$ python -q
>>> import numpy as np
>>> from numpy import linalg as LA
>>> np.set_printoptions(precision=3, suppress=True, linewidth=200)
>>> m1 = np.load("test11.npy")
>>> m1
array([[ -3,   2,   6],
       [ -5,  -5, -15],
       [  5,  -2,  -6],
       [  2,  -1,  -3],
       [ -1,  -4, -12],
       [  2,  -4, -12]])
>>> u, v = m1[2], m1[0]
>>> u @ u
np.int64(65)
>>> pr = (u @ v) / (u @ u) * u
>>> np.outer(u, v)
array([[-15,  10,  30],
       [  6,  -4, -12],
       [ 18, -12, -36]])
>>> pr
array([-4.231,  1.692,  5.077])
>>> round((v - pr) @ u, 3)
np.float64(-0.0)
>>> data = np.cumsum(np.array([[-3, 2, 3, 3],
...     [0, -3, -3, 2],
...     [-1, 3, -3, 1],
...     [-2, 3, 1, 0],
...     [3, 1, 0, -2],
...     [3, 1, 1, 2],
...     [0, 3, -1, 0],
...     [2, 1, 1, 2],
...     [-2, -1, 1, 3],
...     [2, 3, 2, 1],
...     [3, -1, 0, -2]]), axis=0)
>>> data
array([[-3,  2,  3,  3],
       [-3, -1,  0,  5],
       [-4,  2, -3,  6],
       [-6,  5, -2,  6],
       [-3,  6, -2,  4],
       [ 0,  7, -1,  6],
       [ 0, 10, -2,  6],
       [ 2, 11, -1,  8],
       [ 0, 10,  0, 11],
       [ 2, 13,  2, 12],
       [ 5, 12,  2, 10]])
>>> Xc = data - data.mean(axis=0)
>>> left, sigma, vt = LA.svd(Xc, full_matrices=False)
>>> LA.matrix_rank(Xc)
np.int64(4)
>>> np.abs(left[:, 0]).argmax()
np.int64(9)
>>> (np.sign(left[:, 0]) == np.sign(left[0, 0])).astype(int)
array([1, 1, 1, 1, 1, 1, 0, 0, 0, 0, 0])
>>> np.round(Xc.mean(axis=0), 3) + 0
array([0., 0., 0., 0.])
>>> sigma
array([18.723,  6.814,  5.273,  3.831])
>>> vt[0] * np.sign(vt[0, np.abs(vt[0]).argmax()])
array([0.486, 0.758, 0.112, 0.42 ])
>>> np.abs(vt[-1])
array([0.628, 0.438, 0.603, 0.225])
>>> D = LA.norm(data[:, None] - data[None], axis=-1)
>>> D[2].round(6).argsort(kind="stable")[:4]
array([2, 3, 1, 4])
>>> D[2]
array([ 6.782,  4.472,  0.   ,  3.742,  4.69 ,  6.708,  9.   , 11.18 , 10.677, 14.765, 14.9  ])
>>> D[:5, :5]
array([[0.   , 4.69 , 6.782, 7.211, 6.481],
       [4.69 , 0.   , 4.472, 7.071, 7.348],
       [6.782, 4.472, 0.   , 3.742, 4.69 ],
       [7.211, 7.071, 3.742, 0.   , 3.742],
       [6.481, 7.348, 4.69 , 3.742, 0.   ]])
>>> LA.norm(data - data.mean(axis=0), axis=1)
array([7.529, 8.515, 6.52 , 5.796, 4.129, 1.494, 3.675, 5.086, 5.095, 8.663, 8.632])
>>> np.flatnonzero(D[2] < D.mean() / 2)
array([2, 3])
>>> D.mean(axis=1).argmax()
np.int64(10)
>>> np.unravel_index(D.round(6).argmax(), D.shape)
(np.int64(1), np.int64(9))
>>> D.shape
(11, 11)
>>> (D + 1e9 * np.eye(11)).round(6).argmin(axis=1)
array([ 1,  2,  3,  2,  3,  6,  5,  6,  7, 10,  9])
>>> LA.matrix_rank(D ** 2)
np.int64(6)
>>> left, sigma, vt = LA.svd(data, full_matrices=False)
>>> np.round(left.T @ data @ vt.T, 3) + 0
array([[36.542,  0.   ,  0.   ,  0.   ],
       [ 0.   , 11.725,  0.   ,  0.   ],
       [ 0.   ,  0.   ,  6.265,  0.   ],
       [ 0.   ,  0.   ,  0.   ,  3.999]])
>>> np.allclose(left * sigma @ vt, data)
True
>>> np.round(vt @ vt.T, 3) + 0
array([[1., 0., 0., 0.],
       [0., 1., 0., 0.],
       [0., 0., 1., 0.],
       [0., 0., 0., 1.]])
>>> left.shape, sigma.shape, vt.shape
((11, 4), (4,), (4, 4))
>>> np.round(left.T @ left, 3) + 0
array([[1., 0., 0., 0.],
       [0., 1., 0., 0.],
       [0., 0., 1., 0.],
       [0., 0., 0., 1.]])
>>> M = np.load("block7.npy")
>>> M
array([[ 0.5  ,  0.   , -0.866,  0.   ],
       [ 0.   ,  1.   ,  0.   ,  0.   ],
       [ 0.866,  0.   ,  0.5  ,  0.   ],
       [ 0.   ,  0.   ,  0.   ,  1.   ]])
>>> x0 = np.array([2, 0, 0, 3])
>>> y = M @ x0
>>> y
array([1.   , 0.   , 1.732, 3.   ])
>>> np.round(LA.solve(M, y), 3) + 0
array([2., 0., 0., 3.])
>>> np.round(LA.solve(M.T, M[0]), 3) + 0
array([1., 0., 0., 0.])
>>> LA.solve(M, M[:, 3])
array([ 0.,  0., -0.,  1.])
>>> x0 = np.array([3, 0, -3, 1])
>>> (M @ x0).argmax()
np.int64(0)
>>> M @ (2 * x0)
array([8.196, 0.   , 2.196, 2.   ])
>>> np.einsum("ij,j->i", M, x0)
array([4.098, 0.   , 1.098, 1.   ])
>>> M @ np.eye(4)[1]
array([0., 1., 0., 0.])
>>> np.sign((M @ x0).round(6))
array([1., 0., 1., 1.])
>>> (M * x0).sum(axis=1)
array([4.098, 0.   , 1.098, 1.   ])
>>> M @ x0
array([4.098, 0.   , 1.098, 1.   ])
>>> J = np.load("mat.npy")
>>> J
array([[ 3, -2,  2],
       [ 2,  3, -2],
       [-2,  2,  3]])
>>> M @ M
array([[-0.5  ,  0.   , -0.866,  0.   ],
       [ 0.   ,  1.   ,  0.   ,  0.   ],
       [ 0.866,  0.   , -0.5  ,  0.   ],
       [ 0.   ,  0.   ,  0.   ,  1.   ]])
>>> np.allclose(M @ M.T, M.T @ M)
True
>>> (M + M.T) / 2
array([[0.5, 0. , 0. , 0. ],
       [0. , 1. , 0. , 0. ],
       [0. , 0. , 0.5, 0. ],
       [0. , 0. , 0. , 1. ]])
>>> round(LA.det(M), 3)
np.float64(1.0)
>>> LA.matrix_power(M, 2)
array([[-0.5  ,  0.   , -0.866,  0.   ],
       [ 0.   ,  1.   ,  0.   ,  0.   ],
       [ 0.866,  0.   , -0.5  ,  0.   ],
       [ 0.   ,  0.   ,  0.   ,  1.   ]])
>>> round(np.abs(LA.eigvals(M)).max(), 3)
np.float64(1.0)
>>> np.sort(np.abs(LA.eigvals(M)))
array([1., 1., 1., 1.])
>>> mat = np.array([[0, -1, -1, -1, 1],
...     [-2, 1, -1, 1, -1],
...     [2, -1, 0, 2, 0],
...     [2, -1, 0, 2, 2],
...     [3, 3, -1, 3, -2],
...     [1, -3, 2, -3, -1]])
>>> mat[3] = mat[1]
>>> mat
array([[ 0, -1, -1, -1,  1],
       [-2,  1, -1,  1, -1],
       [ 2, -1,  0,  2,  0],
       [-2,  1, -1,  1, -1],
       [ 3,  3, -1,  3, -2],
       [ 1, -3,  2, -3, -1]])
>>> round(LA.norm(mat) ** 2 / LA.norm(mat, 2) ** 2, 3)
np.float64(1.707)
>>> LA.norm(mat, axis=1)
array([2.   , 2.828, 3.   , 2.828, 5.657, 4.899])
>>> mat[2] @ mat[0]
np.int64(-1)
>>> LA.norm(mat, axis=1).argmax()
np.int64(4)
>>> LA.norm(mat, axis=0)
array([4.69 , 4.69 , 2.828, 5.   , 2.828])
>>> feats = np.load("sample18.npy")
>>> feats
array([[-1, -2,  0, -1, -2,  2, -2],
       [-2, -1, -2,  0, -1, -2,  2],
       [ 0, -2, -1, -2,  0, -1, -2],
       [-1,  0, -2, -1, -2,  0, -1],
       [-2, -1,  0, -2, -1, -2,  0],
       [ 2, -2, -1,  0, -2, -1, -2],
       [-2,  2, -2, -1,  0, -2, -1]])
>>> A2 = feats / LA.norm(feats, axis=1, keepdims=True)
>>> gram = A2 @ A2.T
>>> gram.round(3) + 0
array([[ 1.   , -0.111,  0.504,  0.569,  0.252,  0.444, -0.167],
       [-0.111,  1.   ,  0.126,  0.426,  0.63 ,  0.   ,  0.444],
       [ 0.504,  0.126,  1.   ,  0.483,  0.571,  0.63 ,  0.252],
       [ 0.569,  0.426,  0.483,  1.   ,  0.483,  0.426,  0.569],
       [ 0.252,  0.63 ,  0.571,  0.483,  1.   ,  0.126,  0.504],
       [ 0.444,  0.   ,  0.63 ,  0.426,  0.126,  1.   , -0.111],
       [-0.167,  0.444,  0.252,  0.569,  0.504, -0.111,  1.   ]])
>>> (gram - 2 * np.eye(7)).round(6).argmax(axis=1)
array([3, 4, 5, 0, 1, 2, 3])
>>> gram[3]
array([0.569, 0.426, 0.483, 1.   , 0.483, 0.426, 0.569])
>>> (np.abs(gram) > 0.9).astype(int)
array([[1, 0, 0, 0, 0, 0, 0],
       [0, 1, 0, 0, 0, 0, 0],
       [0, 0, 1, 0, 0, 0, 0],
       [0, 0, 0, 1, 0, 0, 0],
       [0, 0, 0, 0, 1, 0, 0],
       [0, 0, 0, 0, 0, 1, 0],
       [0, 0, 0, 0, 0, 0, 1]])
>>> round(float(LA.eigvalsh(feats).min()), 3)
-6.815
>>> np.all(LA.eigvalsh(feats) > 0)
np.False_
>>> [round(float(LA.det(feats[:i, :i])), 2) + 0 for i in range(1, 8)]
[-1.0, -3.0, 7.0, -8.0, -60.0, 432.0, -1092.0]
